$ python -q
>>> import numpy as np
>>> from numpy import linalg as LA
>>> np.set_printoptions(suppress=True, linewidth=140)
>>> rnd = lambda a: np.round(a, 2) + 0
>>> feats = np.loadtxt("a.csv", delimiter=",")
>>> feats
array([[-0.2 ,  1.1 , -0.7 ,  0.31],
       [-0.9 , -0.4 , -0.1 ,  0.87],
       [-0.4 , -0.1 ,  0.3 ,  0.22],
       [ 1.1 ,  0.3 ,  0.  , -1.02],
       [-0.2 ,  0.2 , -1.6 ,  0.26],
       [ 0.  ,  0.7 ,  1.7 , -0.07],
       [ 0.4 , -0.1 ,  1.4 , -0.42],
       [ 0.2 , -0.3 ,  0.3 , -0.22],
       [-1.5 ,  1.2 , -1.8 ,  1.55],
       [-1.  ,  0.  ,  0.  ,  1.16],
       [-0.3 , -0.7 , -1.4 ,  0.45],
       [-1.1 ,  0.5 ,  2.2 ,  1.12],
       [ 0.6 , -1.4 , -0.7 , -0.64],
       [-0.6 ,  1.5 , -2.5 ,  0.65],
       [ 0.  , -1.  , -0.5 , -0.02],
       [ 1.6 ,  0.7 ,  0.5 , -1.58],
       [-0.2 ,  1.2 ,  1.  ,  0.25],
       [-1.  , -1.2 , -1.7 ,  1.04],
       [-0.6 , -0.6 ,  1.4 ,  0.59],
       [-1.2 ,  0.9 , -0.8 ,  1.15],
       [-1.2 , -1.3 , -0.9 ,  1.28],
       [-1.2 , -0.5 ,  1.8 ,  1.12],
       [ 0.5 , -0.6 ,  0.  , -0.51],
       [ 1.5 , -0.2 , -0.3 , -1.58],
       [-0.6 , -1.1 , -0.1 ,  0.56],
       [ 1.  , -0.1 , -0.5 , -0.97],
       [ 0.5 , -0.5 , -0.4 , -0.65],
       [-0.1 ,  1.6 , -2.  ,  0.13],
       [ 0.4 ,  0.9 ,  0.9 , -0.53],
       [-1.2 , -0.1 , -0.7 ,  1.22],
       [ 1.9 , -0.2 , -0.5 , -1.86],
       [ 0.  ,  0.3 , -0.6 ,  0.13],
       [-0.2 ,  0.7 , -0.3 ,  0.38],
       [-1.6 ,  1.1 , -1.3 ,  1.63]])
>>> left, s = LA.svd(feats)
Traceback (most recent call last):
  File "<python-input-6>", line 1, in <module>
    left, s = LA.svd(feats)
    ^^^^^^^
ValueError: too many values to unpack (expected 2)
>>> left, s, vt = LA.svd(feats, full_matrices=False)
>>> print(rnd(s / s[0]))
[1.   0.8  0.6  0.04]
>>> print(rnd(vt @ vt.T))
[[1. 0. 0. 0.]
 [0. 1. 0. 0.]
 [0. 0. 1. 0.]
 [0. 0. 0. 1.]]
>>> np.allclose(left * s @ vt, feats)
True
>>> (s > 1e-8).sum()
np.int64(4)
>>> rnd(s)
array([7.87, 6.3 , 4.72, 0.31])
>>> left.shape, s.shape, vt.shape
((34, 4), (4,), (4, 4))
>>> np.abs(left[:, 0]).round(6).argmax()
np.int64(8)
>>> rnd(np.cumsum(s ** 2) / np.sum(s ** 2))
array([0.5 , 0.82, 1.  , 1.  ])
